>>> import numpy as np
>>> np.set_printoptions(suppress=True, linewidth=120)
>>> A = np.diag(np.array([0, 5, 4]))
>>> A
array([[0, 0, 0],
       [0, 5, 0],
       [0, 0, 4]])
>>> # symmetric, so the eigenvalues are real
>>> [round(float(x), 1) for x in np.linalg.svd(A, compute_uv=False)[:3]]
[5.0, 4.0, 0.0]
>>> np.linalg.matrix_rank(A, rtol=0.1)
np.int64(2)
>>> round(np.linalg.norm(A, 2) / np.linalg.norm(A), 1)
np.float64(0.8)
>>> Uu, s, vt = np.linalg.svd(A)
>>> V = vt[:(s > 1e-8).sum()]
>>> rng = np.random.default_rng(20)
>>> x0 = A[2] + 5 * A[0] + rng.integers(2) * np.eye(3)[1]
>>> x0
array([0., 1., 4.])
>>> np.linalg.matrix_rank(np.vstack([A, x0]))
np.int64(2)
>>> np.diag(V.T @ V)
array([0., 1., 1.])
>>> np.allclose(V.T @ V @ x0, x0)
True
>>> V.T @ V
array([[0., 0., 0.],
       [0., 1., 0.],
       [0., 0., 1.]])
>>> r0 = np.array([1, 0])
>>> np.cross(A[0, :3], A[1, :3])
array([0, 0, 0])
>>> arr = np.load("m.npy")
>>> arr
array([[ 2,  2, -1, -2,  0, -1],
       [ 0, -2, -1,  1,  2, -1],
       [ 0,  0, -2,  2, -2, -1],
       [ 0,  0,  0, -1, -2, -1],
       [ 0,  0,  0,  0,  0,  2],
       [ 0,  0,  0,  0,  0,  2]])
>>> T = np.stack([arr, -3 * arr, arr[::-1]])
>>> np.einsum("bij,cij->bc", T, T)
array([[  52, -156,   -2],
       [-156,  468,    6],
       [  -2,    6,   52]])
>>> T.sum(axis=0)
array([[-4, -4,  2,  4,  0,  4],
       [ 0,  4,  2, -2, -4,  4],
       [ 0,  0,  4, -5,  2,  1],
       [ 0,  0, -2,  4,  2,  1],
       [ 0, -2, -1,  1,  2, -5],
       [ 2,  2, -1, -2,  0, -5]])
>>> T.shape
(3, 6, 6)
>>> np.linalg.matrix_rank(T)
array([5, 5, 5])
>>> rank = np.linalg.matrix_rank(arr)
>>> rank
np.int64(5)
>>> ns = np.linalg.svd(arr)[2][rank:].T
>>> np.round(arr @ ns, 1) + 0
array([[0.],
       [0.],
       [0.],
       [0.],
       [0.],
       [0.]])
>>> [int(np.linalg.matrix_rank(np.delete(arr, i, axis=0))) for i in range(6)]
[4, 4, 4, 4, 5, 5]
>>> np.round(ns @ ns.T, 1) + 0
array([[ 0.6, -0.2,  0.4,  0.2, -0.1,  0. ],
       [-0.2,  0.1, -0.1, -0.1,  0. ,  0. ],
       [ 0.4, -0.1,  0.2,  0.1, -0.1,  0. ],
       [ 0.2, -0.1,  0.1,  0.1,  0. ,  0. ],
       [-0.1,  0. , -0.1,  0. ,  0. ,  0. ],
       [ 0. ,  0. ,  0. ,  0. ,  0. ,  0. ]])
>>> np.allclose(arr @ ns, 0)
True
>>> np.round(np.sort(np.linalg.eigvals(arr)), 1)
array([-2., -2., -1.,  0.,  2.,  2.])
>>> [int(np.linalg.matrix_rank(np.linalg.matrix_power(arr, p))) for p in range(1, 7)]
[5, 5, 5, 5, 5, 5]
>>> arr @ arr
array([[ 4,  0, -2, -2, 10, -3],
       [ 0,  4,  4, -5, -4,  4],
       [ 0,  0,  4, -6,  0, -6],
       [ 0,  0,  0,  1,  2, -5],
       [ 0,  0,  0,  0,  0,  4],
       [ 0,  0,  0,  0,  0,  4]])
>>> B = np.array([[9, -4], [-6, 8]])
>>> J = np.tile(B, (2, 2))
>>> J
array([[ 9, -4,  9, -4],
       [-6,  8, -6,  8],
       [ 9, -4,  9, -4],
       [-6,  8, -6,  8]])
>>> arr - arr[0]
array([[ 0,  0,  0,  0,  0,  0],
       [-2, -4,  0,  3,  2,  0],
       [-2, -2, -1,  4, -2,  0],
       [-2, -2,  1,  1, -2,  0],
       [-2, -2,  1,  2,  0,  3],
       [-2, -2,  1,  2,  0,  3]])
>>> np.round(np.linalg.svd(arr, compute_uv=False), 1) + 0
array([4.3, 4. , 3.3, 2.3, 1.1, 0. ])
>>> arr.shape
(6, 6)
>>> th = np.radians(33)
>>> R = np.eye(4)
>>> R[2, 2] = R[1, 1] = np.cos(th)
>>> R[2, 1], R[1, 2] = -np.sin(th), np.sin(th)
>>> R.round(1)
array([[ 1. ,  0. ,  0. ,  0. ],
       [ 0. ,  0.8,  0.5,  0. ],
       [ 0. , -0.5,  0.8,  0. ],
       [ 0. ,  0. ,  0. ,  1. ]])
>>> B = J @ R.T
>>> np.allclose(np.linalg.norm(J, axis=1), np.linalg.norm(B, axis=1))
True
>>> np.allclose(J @ J.T, B @ B.T)
True
>>> B.round(1)
array([[ 9. ,  1.5,  9.7, -4. ],
       [-6. ,  3.4, -9.4,  8. ],
       [ 9. ,  1.5,  9.7, -4. ],
       [-6. ,  3.4, -9.4,  8. ]])
>>> np.round(np.linalg.svd(J, compute_uv=False), 1) + 0, np.round(np.linalg.svd(B, compute_uv=False), 1) + 0
(array([27.2,  7.1,  0. ,  0. ]), array([27.2,  7.1,  0. ,  0. ]))
>>> labels = rng.permutation(4)
>>> labels
array([0, 1, 2, 3])
>>> B = J[labels][:, labels]
>>> np.trace(B)
np.int64(34)
>>> np.round(np.linalg.det(B), 1), round(np.linalg.det(J[labels]), 1)
(np.float64(0.0), np.float64(0.0))
>>> B
array([[ 9, -4,  9, -4],
       [-6,  8, -6,  8],
       [ 9, -4,  9, -4],
       [-6,  8, -6,  8]])
>>> np.diag(B)
array([9, 8, 9, 8])
>>> np.round(np.sort(np.abs(np.linalg.eigvals(B))), 1) + 0
array([ 0. ,  0. ,  7.2, 26.8])
>>> Uu, s, vt = np.linalg.svd(J)
>>> V = vt[:(s > 1e-8).sum()]
>>> x0 = J[2] + 2 * J[3] + rng.integers(2) * np.eye(4)[1]
>>> x0
array([-3., 13., -3., 12.])
>>> np.linalg.matrix_rank(np.vstack([J, x0]))
np.int64(3)
>>> np.round(V.T @ V, 1) + 0
array([[0.5, 0. , 0.5, 0. ],
       [0. , 0.5, 0. , 0.5],
       [0.5, 0. , 0.5, 0. ],
       [0. , 0.5, 0. , 0.5]])
>>> np.round(np.diag(V.T @ V), 1)
array([0.5, 0.5, 0.5, 0.5])
>>> round(float(np.linalg.norm(x0 - V.T @ V @ x0)), 1)
0.7
>>> m1 = np.loadtxt("x.csv", delimiter=",")
>>> m1
array([[ 1.9,  3.1,  1.8],
       [ 2. ,  3.1,  2.1],
       [ 1.6,  3.2,  2.1],
       [ 1.8,  3.6,  2.2],
       [ 2. ,  2.8,  1.5],
       [ 2. ,  2.7,  1.5],
       [ 1.7,  2.8,  2.1],
       [ 2. ,  2.6,  2.2],
       [ 0.3,  2.4,  2. ],
       [-0.1,  2.1,  2.2],
       [-0.1,  2.3,  1.7],
       [-0.5,  1.8,  2.1],
       [ 0.6,  2.5,  2.2],
       [ 0. ,  1.7,  2.2],
       [-0.2,  2. ,  2.7],
       [-0.2,  1.9,  1.9],
       [ 0.6,  3.3,  0. ],
       [ 1.3,  3.3, -0.1],
       [ 1.1,  3.1,  0. ],
       [ 0.7,  3.1,  0.4],
       [ 1.2,  2.8,  0.3],
       [ 0.5,  3.2,  0.2],
       [ 1.5,  2.5, -0.2],
       [ 0.7,  3.6,  0.1]])
>>> B = m1 / np.linalg.norm(m1, axis=1, keepdims=True)
>>> G = B @ B.T
>>> np.round(np.linalg.norm(B, axis=1), 1)
array([1., 1., 1., 1., 1., 1., 1., 1., 1., 1., 1., 1., 1., 1., 1., 1., 1., 1., 1., 1., 1., 1., 1., 1.])
>>> th = np.sort(rng.uniform(-2, 2, 30))
>>> E = np.c_[th, th ** 2, th ** 3] @ np.array([[-7, 9, -6, -3, 6], [0, 8, 8, 3, -1], [3, -9, -3, -6, 5]])
>>> E.round(1)
array([[ -9.4,  83.4,  66.5,  64.3, -54.6],
       [ -4.7,  61.1,  53.6,  49.4, -42.6],
       [ -3.1,  53.3,  48.9,  44.1, -38.4],
       [ -3. ,  52.7,  48.5,  43.7, -38. ],
       [ -2.2,  48.8,  46.1,  41.1, -35.9],
       [ -1.8,  46.8,  44.8,  39.7, -34.8],
       [ -1.2,  43.3,  42.6,  37.3, -32.8],
       [  0.8,  32.2,  35.3,  29.6, -26.6],
       [  1.3,  29.2,  33.3,  27.5, -24.9],
       [  4.1,   6.8,  15.9,  11. , -11.2],
       [  4.1,   5.4,  14.6,   9.9, -10.2],
       [  4.1,   2.8,  11.7,   7.6,  -8.2],
       [  4.1,   2.4,  11.3,   7.2,  -7.9],
       [  3.8,   0.4,   8.7,   5.3,  -6.1],
       [  3.1,  -1.5,   5.1,   2.9,  -3.7],
       [  2.4,  -1.8,   3.4,   1.8,  -2.6],
       [  1.4,  -1.4,   1.6,   0.8,  -1.3],
       [  0.9,  -1. ,   0.9,   0.5,  -0.8],
       [  0.9,  -1. ,   0.9,   0.4,  -0.8],
       [ -0.6,   0.9,  -0.5,  -0.3,   0.5],
       [ -1.4,   2.1,  -0.9,  -0.5,   1.2],
       [ -2.9,   4.9,  -1.4,  -1.3,   3. ],
       [ -3. ,   5.1,  -1.4,  -1.4,   3.1],
       [ -3.4,   6. ,  -1.4,  -1.8,   3.9],
       [ -4. ,   7.6,  -1.2,  -3.3,   6.4],
       [ -4.1,   7.8,  -1.2,  -3.6,   6.9],
       [ -3. ,   6.4,  -0.9, -10.3,  15.2],
       [ -2.9,   6.1,  -0.9, -10.9,  15.8],
       [  2.3,  -4.7,  -1.7, -24.7,  30.7],
       [  8.5, -18.5,  -3.5, -38.6,  44.7]])
>>> # looks like rank 3
>>> C = E[[23, 12]].astype(float)
>>> for _ in range(3):
...     labels = np.linalg.norm(E[:, None] - C, axis=-1).argmin(axis=1)
...     C = np.array([E[labels == j].mean(axis=0) for j in range(2)])
... 
>>> labels
array([1, 1, 1, 1, 1, 1, 1, 1, 1, 0, 0, 0, 0, 0, 0, 0, 0, 0, 0, 0, 0, 0, 0, 0, 0, 0, 0, 0, 0, 0])
>>> np.abs(C[1] - C[0]).argmax()
np.int64(1)
>>> C.round(1)
array([[  0.7,   1.7,   2.8,  -2.3,   3.7],
       [ -2.6,  50.1,  46.6,  41.9, -36.5]])
>>> np.bincount(labels)
array([21,  9])
>>> labels = E[:, 0] > np.median(E[:, 0])
>>> r0 = E[labels].mean(axis=0) - E[~labels].mean(axis=0)
>>> r0.round(1)
array([  6.1, -25.7, -13.6, -16.4,  12.9])
>>> ((E - E.mean(axis=0)) @ r0 > 0).astype(int)
array([0, 0, 0, 0, 0, 0, 0, 0, 0, 1, 1, 1, 1, 1, 1, 1, 1, 1, 1, 1, 1, 1, 1, 1, 1, 1, 1, 1, 1, 1])
>>> np.argsort(-np.abs(r0).round(6), kind="stable")
array([1, 3, 2, 4, 0])
>>> B = np.array([[-2, 3, -1], [-1, -1, -2], [-3, -2, 2], [-3, 0, 2], [0, 1, -2]])
>>> np.round(np.einsum("ij->j", E), 1)
array([  -8.9,  485.6,  478.8,  327.4, -250. ])
>>> np.argsort(-np.linalg.norm(E, axis=0).round(6), kind="stable")[:3]
array([1, 2, 3])
>>> np.linalg.cond(E) > 100
np.True_
>>> M = np.load("block18.npy")
>>> M
array([[ 3,  0],
       [ 0, -2]])
>>> # triangular
>>> (M != 0).astype(int)
array([[1, 0],
       [0, 1]])
>>> (np.linalg.matrix_power((M != 0) + (M.T != 0) + np.eye(2), 2) > 0).astype(int)
array([[1, 0],
       [0, 1]])
>>> np.round(np.sort(np.linalg.eigvals(M).real), 1)
array([-2.,  3.])
>>> np.linalg.matrix_power(M - np.diag(np.diag(M)), 2)
array([[0, 0],
       [0, 0]])
>>> M @ M
array([[9, 0],
       [0, 4]])
>>> np.round(np.sort(np.linalg.eigvals(M)), 1)
array([-2.,  3.])
>>> np.all(np.linalg.eigvalsh(M) > 0)
np.False_
>>> round(np.linalg.eigvalsh(M).min(), 1)
np.float64(-2.0)
>>> w, V = np.linalg.eigh(M)
>>> x0 = np.array([3, -1])
>>> np.round(np.linalg.eigvalsh(M[1:, 1:]), 1)
array([-2.])
>>> np.abs(M).sum(axis=1).max(), np.abs(w).max()
(np.int64(3), np.float64(3.0))
>>> V * np.maximum(w, 0) @ V.T
array([[3., 0.],
       [0., 0.]])
>>> (np.sign(V[:, -1].round(6)) == np.sign(V[0, -1].round(6))).astype(int)
array([1, 0])
>>> x0 @ M @ x0 / (x0 @ x0), w[0], w[-1]
(np.float64(2.5), np.float64(-2.0), np.float64(3.0))
>>> round(float(np.abs(np.linalg.eigvals(M)).max()), 1)
3.0
>>> M.inv()
Traceback (most recent call last):
  File "<python-input-111>", line 1, in <module>
    M.inv()
    ^^^^^
AttributeError: 'numpy.ndarray' object has no attribute 'inv'
>>> X = np.load("dump.npy")
>>> X
array([[2, 2, 1, 2],
       [0, 1, 2, 0],
       [0, 0, 0, 1],
       [0, 0, 0, 0]])
>>> Uu, s, vt = np.linalg.svd(X)
>>> V = vt[:(s > 1e-8).sum()]
>>> x0 = X[0] + -2 * X[1] + rng.integers(2) * np.eye(4)[3]
>>> x0
array([ 2.,  0., -3.,  2.])
>>> np.linalg.matrix_rank(np.vstack([X, x0]))
np.int64(3)
>>> def softmax(z):
...     e = np.exp(z - z.max(axis=-1, keepdims=True))
...     return e / e.sum(axis=-1, keepdims=True)
... 
>>> np.round(softmax(J[0]), 1) + 0
array([0.5, 0. , 0.5, 0. ])
>>> np.round(softmax(J[0] + 3), 1) + 0
array([0.5, 0. , 0.5, 0. ])
>>> np.round(softmax(10 * J[0]), 1) + 0
array([0.5, 0. , 0.5, 0. ])
>>> S = J @ J.T / np.sqrt(4)
>>> np.round(softmax(S + np.triu(np.full(S.shape, -np.inf), 1)), 1) + 0
array([[1. , 0. , 0. , 0. ],
       [0. , 1. , 0. , 0. ],
       [0.5, 0. , 0.5, 0. ],
       [0. , 0.5, 0. , 0.5]])
>>> softmax(S)[0] @ J
array([ 9., -4.,  9., -4.])
>>> softmax(S).round(6).argmax(axis=1)
array([0, 1, 0, 1])
>>> np.linalg.matrix_rank(X, rtol=0.1)
np.int64(3)
>>> np.linalg.cond(X) > 100
np.True_
>>> F = np.load("case3.npy")
>>> F
array([[1. , 0.7, 0.5, 0.3, 0.2, 0.2],
       [0.7, 1. , 0.7, 0.5, 0.3, 0.2],
       [0.5, 0.7, 1. , 0.7, 0.5, 0.3],
       [0.3, 0.5, 0.7, 1. , 0.7, 0.5],
       [0.2, 0.3, 0.5, 0.7, 1. , 0.7],
       [0.2, 0.2, 0.3, 0.5, 0.7, 1. ]])
>>> # symmetric, so the eigenvalues are real
>>> x0 = np.array([3, 2, 3, 3, 0, 2])
>>> h1 = np.maximum(F @ x0, 0)
>>> np.round(np.tanh(F @ x0), 1)
array([1., 1., 1., 1., 1., 1.])
